% python3 -q
>>> import numpy as np
>>> np.set_printoptions(suppress=True, linewidth=100)
>>> arr = np.loadtxt("out7.csv", delimiter=",")
>>> arr
array([[ 0.15,  0.24,  0.04, -1.22,  1.11,  0.24,  0.65, -0.14,  1.04,  0.25,  0.44],
       [ 0.24,  1.05,  0.97, -0.51, -1.04, -0.68,  0.26, -0.1 , -0.9 ,  0.54,  0.97],
       [ 0.04,  0.97, -0.23, -1.51, -0.01, -0.34,  0.27,  1.21, -0.52, -0.39,  0.14],
       [-1.22, -0.51, -1.51, -0.09, -0.89, -0.76, -0.49, -0.11, -0.41, -0.35,  0.58],
       [ 1.11, -1.04, -0.01, -0.89, -0.04,  0.89, -0.52, -0.03, -1.21,  0.63,  0.13],
       [ 0.24, -0.68, -0.34, -0.76,  0.89, -0.5 ,  1.49, -0.66, -0.03, -0.67, -0.21],
       [ 0.65,  0.26,  0.27, -0.49, -0.52,  1.49, -0.72, -0.47, -0.15, -0.85,  0.08],
       [-0.14, -0.1 ,  1.21, -0.11, -0.03, -0.66, -0.47, -1.38, -0.17, -1.02, -1.03],
       [ 1.04, -0.9 , -0.52, -0.41, -1.21, -0.03, -0.15, -0.17,  1.13, -0.36,  0.  ],
       [ 0.25,  0.54, -0.39, -0.35,  0.63, -0.67, -0.85, -1.02, -0.36, -1.17,  1.13],
       [ 0.44,  0.97,  0.14,  0.58,  0.13, -0.21,  0.08, -1.03,  0.  ,  1.13, -0.2 ]])
>>> f = np.array([2, 0])
>>> np.convolve(arr[9], f)
array([ 0.5 ,  1.08, -0.78, -0.7 ,  1.26, -1.34, -1.7 , -2.04, -0.72, -2.34,  2.26,  0.  ])
>>> f = np.array([9, 8, 3, 0, 4, 6, -4, 2, 4, -2, -9])
>>> B = arr + np.outer(f, np.eye(11)[8])
>>> np.linalg.matrix_rank(B - arr)
np.int64(1)
>>> np.linalg.matrix_rank(np.linalg.inv(B) - np.linalg.inv(arr), tol=1e-8)
np.int64(1)
>>> feats = np.load("run8.npy")
>>> feats
array([[ 0.4, -0.5, -1.6,  1.1,  0.1,  1.9,  0.5,  0. , -0.5, -0.7, -0.7, -1.6, -1.3],
       [ 1.1, -0.7, -0.3, -0.9, -0.9, -0.2,  0. ,  0.3, -0.7,  0.8, -0.6, -0.1, -0.1],
       [-0.7, -2. ,  1.3,  0.1, -0.4,  0.3, -0.5,  0.4,  0. ,  0.5,  1. , -1.3, -0.7],
       [-1.8, -0.4,  0.9, -0.9, -1.6,  1.6, -0.5,  0. ,  0.6,  1.2, -1.2, -0.7, -0.6],
       [-0.8, -0.7,  1.3, -0.1,  0.9,  0.4, -2.5, -1.5, -0.5,  0.9,  1.6,  0.3,  1.5],
       [-0.4, -0.1, -0.6, -0.6, -1. , -0.2, -0.7, -0.7,  0.5, -0.7,  0. ,  0.4,  0.6],
       [ 1.2, -1.5,  1. ,  0.3, -1.9,  0.8,  0.6, -1.3,  1.3,  2.6,  0.2, -0.8, -0.7],
       [-1.7, -0.1, -0.8,  1.3, -0.1, -0.1, -1.5,  0.9, -0.3, -1.3, -0.4, -0.8, -1. ],
       [ 0.4,  0. ,  1.4,  1.5,  1.6,  1.1,  1. , -0.5,  0.3, -0.5, -1.4,  0.8,  1. ],
       [ 0.3,  0.4, -0.4,  0.5, -0.8,  0.3, -1.5,  1.3, -0.5, -0.7,  0.2,  0.4,  1. ],
       [-0.3, -0.8,  0.2,  0.1, -0.3,  0.8, -1.1, -0.6, -1.5, -0.5, -0.7,  0.9,  1.3],
       [ 0.4,  0.6, -0.1,  0.1, -0.6,  0.6, -1. , -0.1, -1.4, -0.8, -1.4,  0.5,  0.3],
       [ 0.5,  0.2,  0. ,  0.1,  0.5, -1.4, -0.1, -0.5, -2.8,  0.1, -2.1, -2.5,  0. ]])
>>> rng = np.random.default_rng(49)
>>> B = feats + rng.integers(-2, 3, (13, 10)) @ rng.integers(-2, 3, (10, 13))
>>> B.round(2)
array([[  1.4,  10.5,  -4.6,   2.1,  -8.9,  13.9,  -3.5,  -4. , -13.5,   1.3,  18.3,   5.4, -10.3],
       [ -1.9, -13.7,  -2.3,  -4.9,  -1.9,   5.8,  -6. ,   3.3,   5.3,   2.8,   3.4,   8.9,   8.9],
       [  0.3,   3. , -15.7,  -5.9,  -3.4,  -3.7,   4.5, -12.6, -12. ,   7.5,  -3. ,  -4.3,   3.3],
       [  0.2,   5.6,   7.9,   0.1,  -0.6,   8.6,  -3.5,  -5. ,  -4.4,   5.2,  12.8,  -0.7,  -3.6],
       [  9.2,   0.3,  -3.7,  -7.1,  -4.1,  -5.6,   4.5,  -5.5,  -3.5,  10.9,  -4.4,  -0.7,   2.5],
       [ -5.4,   9.9,   0.4,   6.4,   1. ,   8.8,   6.3,  -2.7,  -3.5,  -1.7,   5. ,   4.4,   6.6],
       [ -2.8,  -2.5,   9. ,  -2.7,  -3.9,  -2.2,  -2.4,   5.7,   5.3,  -2.4,   1.2,  -1.8,  -7.7],
       [ -9.7,   6.9,  -8.8,  -0.7,  -5.1,   7.9,   0.5,  -4.1,  -8.3,   0.7,   7.6,   6.2,   6. ],
       [  4.4,   8. ,  -1.6,   0.5,  -0.4,   9.1,   2. ,  -9.5, -10.7,   7.5,  11.6,   2.8,   2. ],
       [ -0.7,  -5.6,   3.6,   4.5,   4.2,   2.3,   1.5,   5.3,   9.5,  -1.7,  -3.8,   4.4,  10. ],
       [  3.7,  -2.8,   0.2,  -2.9,  -0.3,   1.8,  -4.1,  -1.6,  -4.5,   5.5,   1.3,  -1.1,   6.3],
       [  4.4,   1.6, -10.1,  -1.9,  -3.6,  -0.4,  -1. ,  -0.1,  -6.4,  -0.8,   1.6,   0.5,  -1.7],
       [  2.5,   5.2,  14. ,   1.1,  10.5,  -2.4,  12.9,  -0.5,   0.2,   4.1,  -4.1,  -8.5,   7. ]])
>>> print(np.abs(B - feats).sum(axis=1))
[95. 68. 84. 58. 66. 63. 49. 77. 71. 57. 32. 31. 68.]
>>> np.linalg.matrix_rank(B - feats, tol=1e-8)
np.int64(10)
>>> F = np.load("layer2.npy")
>>> F.round(2)
array([[ 0.99, -0.06, -0.08, -0.08,  0.06, -0.06,  0.01, -0.01, -0.01],
       [-0.06,  0.72, -0.4 , -0.4 ,  0.28, -0.28,  0.06, -0.06, -0.06],
       [-0.08, -0.4 ,  0.45, -0.55,  0.4 , -0.4 ,  0.08, -0.08, -0.08],
       [-0.08, -0.4 , -0.55,  0.45,  0.4 , -0.4 ,  0.08, -0.08, -0.08],
       [ 0.06,  0.28,  0.4 ,  0.4 ,  0.72,  0.28, -0.06,  0.06,  0.06],
       [-0.06, -0.28, -0.4 , -0.4 ,  0.28,  0.72,  0.06, -0.06, -0.06],
       [ 0.01,  0.06,  0.08,  0.08, -0.06,  0.06,  0.99,  0.01,  0.01],
       [-0.01, -0.06, -0.08, -0.08,  0.06, -0.06,  0.01,  0.99, -0.01],
       [-0.01, -0.06, -0.08, -0.08,  0.06, -0.06,  0.01, -0.01,  0.99]])
>>> x0 = np.array([-2, -3, 3, 3, 0, 2, -1, -3, 1])
>>> 9 - np.linalg.matrix_rank(F - np.eye(9), tol=1e-8)
np.int64(8)
>>> round(np.linalg.norm(x0), 2), np.round(np.linalg.norm(F @ x0), 2)
(np.float64(6.78), np.float64(6.78))
>>> [p for p in range(1, 25) if np.allclose(np.linalg.matrix_power(F, p), np.eye(9))]
[2, 4, 6, 8, 10, 12, 14, 16, 18, 20, 22, 24]
